>>> import numpy as np
>>> from numpy import linalg as LA
>>> np.set_printoptions(precision=2, suppress=True, linewidth=120, legacy="1.25")
>>> feats = np.array([[-5, -1, -3, -4], [-1, -5, -1, 1], [-2, 1, 2, 0], [2, -1, -3, 5]])
>>> B = LA.inv(feats)
>>> np.round(feats @ B, 2) + 0
array([[1., 0., 0., 0.],
       [0., 1., 0., 0.],
       [0., 0., 1., 0.],
       [0., 0., 0., 1.]])
>>> round(float(LA.slogdet(feats)[0]), 2)
1.0
>>> round(float(LA.cond(feats)), 2)
3.64
>>> O, Rm = LA.qr(feats)
>>> round(float(abs(Rm[0, 0])), 2), np.round(LA.norm(feats[:, 0]), 2)
(5.83, 5.83)
>>> (feats - feats.T) / 2
array([[ 0. ,  0. , -0.5, -3. ],
       [ 0. ,  0. , -1. ,  1. ],
       [ 0.5,  1. ,  0. ,  1.5],
       [ 3. , -1. , -1.5,  0. ]])
>>> np.allclose(feats, feats.T)
False
>>> (feats + feats.T) / 2
array([[-5. , -1. , -2.5, -1. ],
       [-1. , -5. ,  0. ,  0. ],
       [-2.5,  0. ,  2. , -1.5],
       [-1. ,  0. , -1.5,  5. ]])
>>> np.trace(feats)
-3
>>> feats @ feats
array([[ 24,  11,  22,  -1],
       [ 14,  24,   3,   4],
       [  5,  -1,   9,   9],
       [  7,  -5, -26,  16]])
>>> O, V = LA.qr(feats[:, :3])[0], LA.qr(feats[:, 3:])[0]
>>> sig = LA.svd(O.T @ V, compute_uv=False)
>>> (sig > 0.9).sum()
0
>>> np.degrees(np.arccos(sig.clip(0, 1)))
array([31.74])
>>> np.round(LA.norm(O @ O.T - V @ V.T, 2), 2)
1.0
>>> B = np.array([[3, 3], [1, 0]])
>>> C = np.array([[1, 2], [0, 0]])
>>> A = np.kron(B, C)
>>> A
array([[3, 6, 3, 6],
       [0, 0, 0, 0],
       [1, 2, 0, 0],
       [0, 0, 0, 0]])
>>> A.reshape(2, -1)
array([[3, 6, 3, 6, 0, 0, 0, 0],
       [1, 2, 0, 0, 0, 0, 0, 0]])
>>> t3 = A.reshape(4, 2, -1)
>>> np.einsum("ihd,ihd->ih", t3, t3)
array([[45, 45],
       [ 0,  0],
       [ 5,  0],
       [ 0,  0]])
>>> round(LA.norm(A, 2) / LA.norm(A), 2)
0.99
>>> np.argsort(-LA.norm(A, axis=0).round(6), kind="stable")[:3]
array([1, 3, 0])
>>> rank = LA.matrix_rank(A)
>>> rank
2
>>> ns = LA.svd(A)[2][rank:].T
>>> np.round(ns @ ns.T, 2) + 0
array([[ 0.8, -0.4,  0. ,  0. ],
       [-0.4,  0.2,  0. ,  0. ],
       [ 0. ,  0. ,  0.8, -0.4],
       [ 0. ,  0. , -0.4,  0.2]])
>>> ns.shape
(4, 2)
>>> [int(LA.matrix_rank(A[:, :j + 1])) for j in range(4)]
[1, 1, 2, 2]
>>> LA.lstsq(A[:-1].T, A[-1])[2]
2
>>> np.abs(np.diag(LA.qr(A)[1])) > 1e-9
array([ True, False, False, False])
>>> np.round(A @ LA.pinv(A) @ A, 2) + 0
array([[3., 6., 3., 6.],
       [0., 0., 0., 0.],
       [1., 2., 0., 0.],
       [0., 0., 0., 0.]])
>>> data = np.load("arr.npy")
>>> data
array([[1.  , 0.7 , 0.49],
       [0.7 , 1.  , 0.7 ],
       [0.49, 0.7 , 1.  ]])
>>> # symmetric, so the eigenvalues are real
>>> np.trace(data)
3.0
>>> np.allclose(data @ data.T, data.T @ data)
True
>>> LA.matrix_power(data, 2)
array([[1.73, 1.74, 1.47],
       [1.74, 1.98, 1.74],
       [1.47, 1.74, 1.73]])
>>> round(LA.det(data), 2)
0.26
>>> np.allclose(data, data.T)
True
>>> np.sort(np.abs(LA.eigvals(data)))
array([0.23, 0.51, 2.26])
>>> w, V = LA.eigh(data)
>>> vec = np.array([2, 2, 2])
>>> V * np.abs(w) @ V.T
array([[1.  , 0.7 , 0.49],
       [0.7 , 1.  , 0.7 ],
       [0.49, 0.7 , 1.  ]])
>>> (np.sign(V[:, -1].round(6)) == np.sign(V[0, -1].round(6))).astype(int)
array([1, 1, 1])
>>> LA.eigvalsh(data[1:, 1:])
array([0.3, 1.7])
>>> V * np.sqrt(w) @ V.T
array([[0.91, 0.35, 0.2 ],
       [0.35, 0.87, 0.35],
       [0.2 , 0.35, 0.91]])
>>> w, V = LA.eigh(data)
>>> (w > 1e-8).sum(), (w < -1e-8).sum()
(3, 0)
>>> np.abs(V[:, -1]).round(6).argmax()
1
>>> np.round(V.T @ V, 2) + 0
array([[1., 0., 0.],
       [0., 1., 0.],
       [0., 0., 1.]])
>>> w
array([0.23, 0.51, 2.26])
>>> LA.eigvalsh(data @ data)
array([0.05, 0.26, 5.13])
>>> V @ np.diag(w) @ V.T
array([[1.  , 0.7 , 0.49],
       [0.7 , 1.  , 0.7 ],
       [0.49, 0.7 , 1.  ]])
>>> LA.eigvalsh(data + 5 * np.eye(3))
array([5.23, 5.51, 7.26])
>>> np.unique(w.round(6) + 0, return_counts=True)[1]
array([1, 1, 1])
>>> np.round(V.T @ data @ V, 2) + 0
array([[0.23, 0.  , 0.  ],
       [0.  , 0.51, 0.  ],
       [0.  , 0.  , 2.26]])
>>> rng = np.random.default_rng(294269)
>>> B = data + rng.integers(-2, 3, (3, 1)) @ rng.integers(-2, 3, (1, 3))
>>> B
array([[ 1.  ,  2.7 , -1.51],
       [ 0.7 ,  1.  ,  0.7 ],
       [ 0.49, -3.3 ,  5.  ]])
>>> np.abs(B - data).sum(axis=1)
array([4., 0., 8.])
>>> B - data
array([[ 0.,  2., -2.],
       [ 0.,  0.,  0.],
       [ 0., -4.,  4.]])
>>> proj = np.triu(np.array([[3, -1, 3], [-3, 1, 1], [0, -1, -1]]), 1) + np.eye(3)
>>> B = proj @ data @ LA.inv(proj)
>>> round(LA.det(B), 2)
0.26
>>> r0 = np.array([-2, 2, -2, 1]) + 0.5
>>> M = np.outer(r0, r0) / (r0 @ r0)
>>> M
array([[ 0.17, -0.29,  0.17, -0.17],
       [-0.29,  0.48, -0.29,  0.29],
       [ 0.17, -0.29,  0.17, -0.17],
       [-0.17,  0.29, -0.17,  0.17]])
>>> # rows 0 and 2 are equal
>>> rank = LA.matrix_rank(M)
>>> rank
1
>>> ns = LA.svd(M)[2][rank:].T
>>> LA.matrix_rank(M.T @ M), LA.matrix_rank(M @ M.T)
(1, 1)
>>> [int(LA.matrix_rank(M[:, :j + 1])) for j in range(4)]
[1, 1, 1, 1]
>>> np.allclose(M @ ns, 0)
True
>>> np.round(M @ ns, 2) + 0
array([[0., 0., 0.],
       [0., 0., 0.],
       [0., 0., 0.],
       [0., 0., 0.]])
>>> w, V = LA.eigh(M)
>>> vec = np.array([-2, -2, 0, 1])
>>> round(float(np.abs(M).sum(axis=1).max()), 2), round(np.abs(w).max(), 2)
(1.35, 1.0)
>>> F = np.load("out12.npy")
>>> F
array([[-2.06, -2.26,  1.03],
       [-3.33, -1.9 ,  0.15],
       [ 2.29, -0.14, -0.36],
       [ 0.76,  0.39, -1.  ],
       [-3.25, -2.88,  1.29],
       [ 0.02,  0.68, -0.32],
       [-2.59, -3.5 ,  0.77],
       [ 2.51, -2.2 , -3.64],
       [ 1.56,  0.7 , -0.57],
       [-3.15, -3.78,  0.84],
       [-3.72, -2.85,  0.96],
       [ 1.38,  1.98, -4.42],
       [ 0.19,  0.5 , -1.94],
       [ 1.53,  0.06, -1.83],
       [-3.1 , -3.74,  0.53],
       [ 3.98, -0.89, -2.65],
       [ 3.64, -1.73, -3.12],
       [ 0.88,  0.48,  0.03],
       [ 0.76,  2.1 , -0.88],
       [ 0.82, -0.28, -0.98],
       [ 2.67, -0.53, -2.25],
       [-4.72, -1.22,  0.4 ],
       [ 3.81,  0.06, -1.37],
       [ 3.49,  0.78, -3.96],
       [ 2.05,  0.21, -1.57],
       [ 3.  , -0.48, -3.87]])
>>> def softmax(z):
...     e = np.exp(z - z.max(axis=-1, keepdims=True))
...     return e / e.sum(axis=-1, keepdims=True)
... 
>>> softmax(F[14])
array([0.03, 0.01, 0.96])
>>> softmax(F).sum(axis=1)
array([1., 1., 1., 1., 1., 1., 1., 1., 1., 1., 1., 1., 1., 1., 1., 1., 1., 1., 1., 1., 1., 1., 1., 1., 1., 1.])
>>> att = F @ F.T / np.sqrt(3)
>>> softmax(att)[14] @ F
array([-3.22, -3.47,  0.78])
>>> Xc = F - F.mean(axis=0)
>>> V = LA.svd(Xc)[2][:1]
>>> B = Xc - Xc @ V.T @ V
>>> LA.norm(B, axis=1).round(6).argmax()
11
>>> B.std(axis=0)
array([0.58, 1.16, 0.82])
>>> round(LA.norm(B) / LA.norm(Xc), 2)
0.43
>>> K = np.load("test16.npy")
>>> K
array([[-6, -4, -6],
       [ 3,  2,  3],
       [-6, -4, -6]])
>>> left, sig, Vt = LA.svd(K)
>>> sig.round(2) + 0
array([14.07,  0.  ,  0.  ])
>>> np.argmax(sig[:-1] / (sig[1:] + 1e-6)) + 1
1
>>> B = left[:, :1] @ np.diag(sig[:1]) @ Vt[:1]
>>> round(float(np.abs(K - B).max()), 2)
0.0
>>> round(float(LA.norm(K - B, 2)), 2), np.round(sig[1], 2)
(0.0, 0.0)
>>> np.round(np.sort(np.abs(LA.eigvals(K))), 2) + 0
array([ 0.,  0., 10.])
>>> np.trace(K)
-10
>>> LA.matrix_power(K, 3)
array([[-600, -400, -600],
       [ 300,  200,  300],
       [-600, -400, -600]])
>>> np.round(np.abs(LA.eigvals(K)).max(), 2)
10.0
>>> K @ K
array([[ 60,  40,  60],
       [-30, -20, -30],
       [ 60,  40,  60]])
>>> rank = LA.matrix_rank(K)
>>> rank
1
>>> ns = LA.svd(K)[2][rank:].T
>>> np.allclose(K @ ns, 0)
True
>>> ns.shape
(3, 2)
>>> [int(LA.matrix_rank(K[:, :j + 1])) for j in range(3)]
[1, 1, 1]
>>> B = K / np.sqrt((K ** 2).mean(axis=1, keepdims=True))
>>> LA.matrix_rank(B) == LA.matrix_rank(K)
True
>>> K - K.mean(axis=1, keepdims=True)
array([[-0.67,  1.33, -0.67],
       [ 0.33, -0.67,  0.33],
       [-0.67,  1.33, -0.67]])
>>> LA.norm(B, axis=1)
array([1.73, 1.73, 1.73])
>>> left, sig, Vt = LA.svd(K, full_matrices=False)
>>> left.shape, sig.shape, Vt.shape
((3, 3), (3,), (3, 3))
>>> np.allclose(left * sig @ Vt, K)
True
>>> np.abs(Vt[0])
array([0.64, 0.43, 0.64])
>>> m1 = np.loadtxt("a.csv", delimiter=",")
>>> m1
array([[-0.3 , -0.7 ,  1.6 ],
       [-1.4 , -0.9 ,  1.78],
       [-0.7 , -0.8 ,  1.52],
       [-0.9 ,  0.6 , -1.3 ],
       [-0.7 , -1.  ,  2.2 ],
       [ 2.6 ,  0.9 , -1.75],
       [ 0.  ,  0.3 , -0.65],
       [ 2.6 ,  0.3 , -0.59],
       [ 0.9 , -0.4 ,  0.78],
       [ 0.4 , -1.1 ,  2.18],
       [-1.3 , -0.2 ,  0.36],
       [-0.2 , -1.2 ,  2.33],
       [-0.5 ,  0.2 , -0.39],
       [-1.3 , -2.1 ,  4.26],
       [-0.1 ,  0.  , -0.06],
       [-0.1 , -0.5 ,  1.01],
       [ 0.  ,  0.  , -0.22],
       [ 2.4 ,  0.5 , -1.05],
       [ 2.1 , -1.1 ,  2.05],
       [-2.  ,  0.1 , -0.22],
       [-0.6 ,  0.9 , -1.73],
       [-0.5 , -1.1 ,  2.28],
       [ 1.9 ,  0.7 , -1.36]])
>>> proj = np.triu(np.array([[-2, 0, -2, 1], [4, 5, 0, 0], [-2, 4, 3, -3], [-2, 2, 1, 5]]), 1) + np.eye(4)
>>> B = proj @ A @ LA.inv(proj)
>>> B
array([[ 1.,  2.,  5., 20.],
       [ 0.,  0.,  0.,  0.],
       [ 1.,  2.,  2.,  5.],
       [ 0.,  0.,  0.,  0.]])
>>> LA.matrix_rank(B)
2
>>> np.round(LA.det(B), 2)
0.0
>>> round(float(LA.det(B)), 2)
0.0
>>> np.allclose(B @ B.T, B.T @ B)
False
>>> np.sort(np.abs(LA.eigvals(B)))
array([0.  , 0.  , 0.79, 3.79])
>>> LA.matrix_power(B, 2)
array([[ 6., 12., 15., 45.],
       [ 0.,  0.,  0.,  0.],
       [ 3.,  6.,  9., 30.],
       [ 0.,  0.,  0.,  0.]])
>>> (B - B.T) / 2
array([[  0. ,   1. ,   2. ,  10. ],
       [ -1. ,   0. ,  -1. ,   0. ],
       [ -2. ,   1. ,   0. ,   2.5],
       [-10. ,   0. ,  -2.5,   0. ]])
>>> round(np.abs(LA.eigvals(B)).max(), 2)
3.79
>>> Xc = (m1 - m1.mean(axis=0)) / m1.std(axis=0)
>>> Xc.std(axis=0)
array([1., 1., 1.])
>>> np.argwhere(np.abs(Xc) > 2)
array([[13,  1],
       [13,  2]])
>>> coef = LA.lstsq(np.delete(Xc, 2, axis=1), Xc[:, 2])[0]
>>> round(float(1 - np.var(Xc[:, 2] - np.delete(Xc, 2, axis=1) @ coef)), 2)
1.0
>>> np.abs(coef).argmax()
1
>>> coef.round(2) + 0
array([ 0., -1.])
>>> B = np.array([[0.3], [-0.5], [0.3]])
>>> C = np.array([[1.8, -1.5, 0.3, 0.6]])
>>> J = B @ C
>>> J
array([[ 0.54, -0.45,  0.09,  0.18],
       [-0.9 ,  0.75, -0.15, -0.3 ],
       [ 0.54, -0.45,  0.09,  0.18]])
>>> # looks like rank 1
>>> np.argsort(-LA.norm(J, axis=0).round(6), kind="stable")[:3]
array([0, 1, 3])
>>> LA.cond(J) > 100
True
